$ ipython --no-banner

In [1]: import numpy as np

In [2]: np.set_printoptions(precision=1, suppress=True, linewidth=200, floatmode="fixed")

In [3]: def rnd(a):
   ...:     return np.round(a, 1) + 0
   ...: 

In [4]: M = np.loadtxt("m.csv", delimiter=",")

In [5]: print(M)
[[ 1.2  5.8  0.4 -6.9 -0.2 -1.0]
 [ 3.8 -3.9  1.5  1.2  1.7  3.9]
 [ 4.0 -3.2  2.3  2.3  1.5  2.4]
 [ 3.9  5.1 -0.2 -5.9  0.5 -0.8]
 [ 0.0 -0.2  6.8 -2.4 -1.2 -1.0]
 [-2.0 -1.2  8.9 -0.7  0.3 -0.2]
 [ 4.8 -4.4  1.3  1.3  0.4  1.0]
 [ 2.2  6.0 -2.4 -6.6 -1.4 -1.5]
 [-1.4  0.0  7.7 -3.2 -1.1 -2.0]
 [ 2.6  5.5 -0.6 -7.7  0.8 -0.6]
 [ 3.5 -3.4  1.5  1.9  0.6  2.3]
 [ 3.1 -3.6  2.6  0.8 -0.7  3.8]
 [ 2.8 -4.5  1.9  2.0 -0.8  2.6]
 [ 4.3 -4.9  1.9  1.8  2.4  4.1]
 [ 3.8  5.5 -0.6 -6.1  0.9 -1.9]
 [ 3.5 -4.0  1.1  1.8  0.5  1.7]
 [-3.5 -0.3  7.4 -1.3 -2.5 -0.9]]

In [6]: proj = M @ np.linalg.solve(M.T @ M, M.T)

In [7]: print(np.allclose(proj @ proj, proj))
True

In [8]: print(rnd(np.diag(proj)))
[0.2 0.3 0.4 0.3 0.2 0.5 0.5 0.4 0.4 0.5 0.1 0.5 0.3 0.4 0.4 0.2 0.4]

In [9]: print(rnd(proj @ M[:, 2]))
[ 0.4  1.5  2.3 -0.2  6.8  8.9  1.3 -2.4  7.7 -0.6  1.5  2.6  1.9  1.9 -0.6  1.1  7.4]

In [10]: vec = np.array([1, 1, 2, -2, -1, -2])

In [11]: target = M @ vec

In [12]: print(rnd(target))
[ 23.8  -9.0  -5.5  21.5  21.4  16.1  -2.0  21.0  25.5  22.7  -5.9  -3.8  -6.3 -11.0  23.2  -5.8  17.9]

In [13]: print(rnd(np.linalg.pinv(M) @ M))
[[1.0 0.0 0.0 0.0 0.0 0.0]
 [0.0 1.0 0.0 0.0 0.0 0.0]
 [0.0 0.0 1.0 0.0 0.0 0.0]
 [0.0 0.0 0.0 1.0 0.0 0.0]
 [0.0 0.0 0.0 0.0 1.0 0.0]
 [0.0 0.0 0.0 0.0 0.0 1.0]]

In [14]: print(rnd(np.linalg.solve(M.T @ M, M.T @ target)))
[ 1.0  1.0  2.0 -2.0 -1.0 -2.0]

In [15]: rng = np.random.default_rng(527)

In [16]: target = target + 0.1 * rng.normal(size=17)

In [17]: print(rnd(target))
[ 23.8  -9.1  -5.4  21.5  21.4  16.2  -1.9  21.1  25.6  22.7  -6.0  -3.9  -6.3 -11.1  23.2  -6.1  17.8]

In [18]: c, *_ = np.linalg.lstsq(M, target)

In [19]: print(c.round())
[ 1.0  1.0  2.0 -2.0 -1.0 -2.0]

In [20]: print(rnd(np.linalg.norm(target - M @ c)))
0.4

In [21]: print([round(float(np.linalg.norm(np.linalg.solve(M.T @ M + lam * np.eye(6), M.T @ target))), 2) for lam in (0, 1, 10, 100)])
[3.89, 3.82, 3.49, 2.68]

In [22]: A = np.load("dump.npy")

In [23]: print(A)
[[-3.0  1.0  0.0  0.0  0.0  0.0  0.0  0.0  0.0  0.0  0.0  0.0  0.0  0.0]
 [ 0.0 -3.0  1.0  0.0  0.0  0.0  0.0  0.0  0.0  0.0  0.0  0.0  0.0  0.0]
 [ 0.0  0.0 -3.0  1.0  0.0  0.0  0.0  0.0  0.0  0.0  0.0  0.0  0.0  0.0]
 [ 0.0  0.0  0.0 -3.0  1.0  0.0  0.0  0.0  0.0  0.0  0.0  0.0  0.0  0.0]
 [ 0.0  0.0  0.0  0.0 -3.0  1.0  0.0  0.0  0.0  0.0  0.0  0.0  0.0  0.0]
 [ 0.0  0.0  0.0  0.0  0.0 -3.0  1.0  0.0  0.0  0.0  0.0  0.0  0.0  0.0]
 [ 0.0  0.0  0.0  0.0  0.0  0.0 -3.0  1.0  0.0  0.0  0.0  0.0  0.0  0.0]
 [ 0.0  0.0  0.0  0.0  0.0  0.0  0.0 -3.0  1.0  0.0  0.0  0.0  0.0  0.0]
 [ 0.0  0.0  0.0  0.0  0.0  0.0  0.0  0.0 -3.0  1.0  0.0  0.0  0.0  0.0]
 [ 0.0  0.0  0.0  0.0  0.0  0.0  0.0  0.0  0.0 -3.0  1.0  0.0  0.0  0.0]
 [ 0.0  0.0  0.0  0.0  0.0  0.0  0.0  0.0  0.0  0.0 -3.0  1.0  0.0  0.0]
 [ 0.0  0.0  0.0  0.0  0.0  0.0  0.0  0.0  0.0  0.0  0.0 -3.0  1.0  0.0]
 [ 0.0  0.0  0.0  0.0  0.0  0.0  0.0  0.0  0.0  0.0  0.0  0.0 -3.0  1.0]
 [ 0.0  0.0  0.0  0.0  0.0  0.0  0.0  0.0  0.0  0.0  0.0  0.0  0.0 -3.0]]

In [24]: vec = np.array([-1, -3, 1, 0, -3, 2, -1, -1, 0, 2, -2, 1, 2, 1])

In [25]: target = A @ vec

In [26]: c, lr = np.zeros(14), 1 / np.linalg.norm(A, 2) ** 2

In [27]: for i in range(5):
    ...:     c -= lr * A.T @ (A @ c - target)
    ...:     if i % 1 == 0: print(i, round(np.linalg.norm(A @ c - target), 1))
    ...: 
0 6.0
1 3.3
2 2.1
3 1.4
4 1.0

In [28]: print(rnd(c))
[-0.8 -2.8  1.2  0.1 -2.9  2.1 -0.9 -1.0  0.0  2.0 -2.1  0.9  1.8  0.9]

In [29]: print(rnd(np.linalg.cond(A)))
2.0
